$ python3 -q
>>> import numpy as np
>>> np.set_printoptions(precision=4, suppress=True, linewidth=160, floatmode="fixed")
>>> tidy = lambda a: np.round(a, 4) + 0
>>> rng = np.random.default_rng(50647)
>>> idx = rng.integers(0, 2, 9)
>>> arr = np.array([[-3, -2, -3, 2, 1, 0, 1, 0, 1],
...     [-2, -1, 3, 1, 1, 0, -3, -3, 1],
...     [2, 3, 0, -2, 0, -3, -2, 1, -2],
...     [0, -3, 2, 2, -2, 3, -1, 2, -1],
...     [-2, 1, -3, 3, -1, 3, -2, -1, 0],
...     [1, -1, -1, 3, -3, -2, -2, 0, 1],
...     [-3, 3, -2, 0, 0, -2, -2, 0, 1],
...     [0, -2, 0, 3, -3, 3, -1, -3, 1],
...     [-2, -2, 3, 2, -3, -2, 2, 2, -3]]) * (idx[:, None] == idx)
>>> print(arr)
[[-3 -2 -3  0  0  0  0  0  0]
 [-2 -1  3  0  0  0  0 -3  0]
 [ 2  3  0  0  0 -3  0  1  0]
 [ 0  0  0  2 -2  0 -1  0 -1]
 [ 0  0  0  3 -1  0 -2  0  0]
 [ 1 -1 -1  0  0 -2  0  0  0]
 [ 0  0  0  0  0  0 -2  0  1]
 [ 0 -2  0  0  0  3  0 -3  0]
 [ 0  0  0  2 -3  0  2  0 -3]]
>>> Uu, sig, vt = np.linalg.svd(arr)
>>> print(np.argmax(sig[:-1] / (sig[1:] + 1e-6)) + 1)
8
>>> A2 = Uu[:, :8] @ np.diag(sig[:8]) @ vt[:8]
>>> print(tidy(np.linalg.norm(arr - A2, 2)), tidy(sig[8]))
0.0396 0.0396
>>> print(np.linalg.matrix_rank(arr, rtol=0.05))
8
>>> print((np.linalg.matrix_power((arr != 0) + (arr.T != 0) + np.eye(9), 9) > 0).astype(int))
[[1 1 1 0 0 1 0 1 0]
 [1 1 1 0 0 1 0 1 0]
 [1 1 1 0 0 1 0 1 0]
 [0 0 0 1 1 0 1 0 1]
 [0 0 0 1 1 0 1 0 1]
 [1 1 1 0 0 1 0 1 0]
 [0 0 0 1 1 0 1 0 1]
 [1 1 1 0 0 1 0 1 0]
 [0 0 0 1 1 0 1 0 1]]
>>> sig = 3 * 0.2 ** np.arange(4)
>>> J = rng.normal(size=(18, 4)) * rng.permutation(sig)
>>> print(tidy(J))
[[ 0.9987 -0.0423  0.0146  0.5404]
 [-1.6409 -0.0586 -0.0233  0.0485]
 [ 0.4150 -0.0346 -0.0134 -1.4370]
 [ 3.2344  0.1570 -0.0135  0.1980]
 [-2.0703  0.2250 -0.0017 -0.4053]
 [-4.4963  0.1324  0.0415  0.7323]
 [ 1.6508  0.1488 -0.0086 -0.2285]
 [-0.9484  0.0128 -0.0309  1.0545]
 [ 2.9260 -0.0273 -0.0182  0.3555]
 [ 3.1046  0.1637 -0.0178 -0.6550]
 [ 2.9044 -0.0570 -0.0132  0.8900]
 [-0.7060  0.0852 -0.0103  0.7695]
 [ 0.9906 -0.0225 -0.0244 -0.4234]
 [ 1.7282  0.1304 -0.0199  0.4461]
 [ 1.7844  0.0225 -0.0088  1.4991]
 [ 0.7199 -0.1475  0.0496 -0.6131]
 [-0.4013 -0.1042 -0.0137  0.0157]
 [-3.1887 -0.1426  0.0140  0.7876]]
>>> x = np.array([2, 0, -3, 4])
>>> rhs = J @ x
>>> c, lr = np.zeros(4), 1 / np.linalg.norm(J, 2) ** 2
>>> for i in range(10):
...     c -= lr * J.T @ (J @ c - rhs)
...     if i % 2 == 0: print(i, round(np.linalg.norm(J @ c - rhs), 4))
... 
0 11.2896
2 8.9161
4 7.0422
6 5.563
8 4.3954
>>> print(tidy(c))
[ 1.9777  0.0234 -0.0201  2.7620]
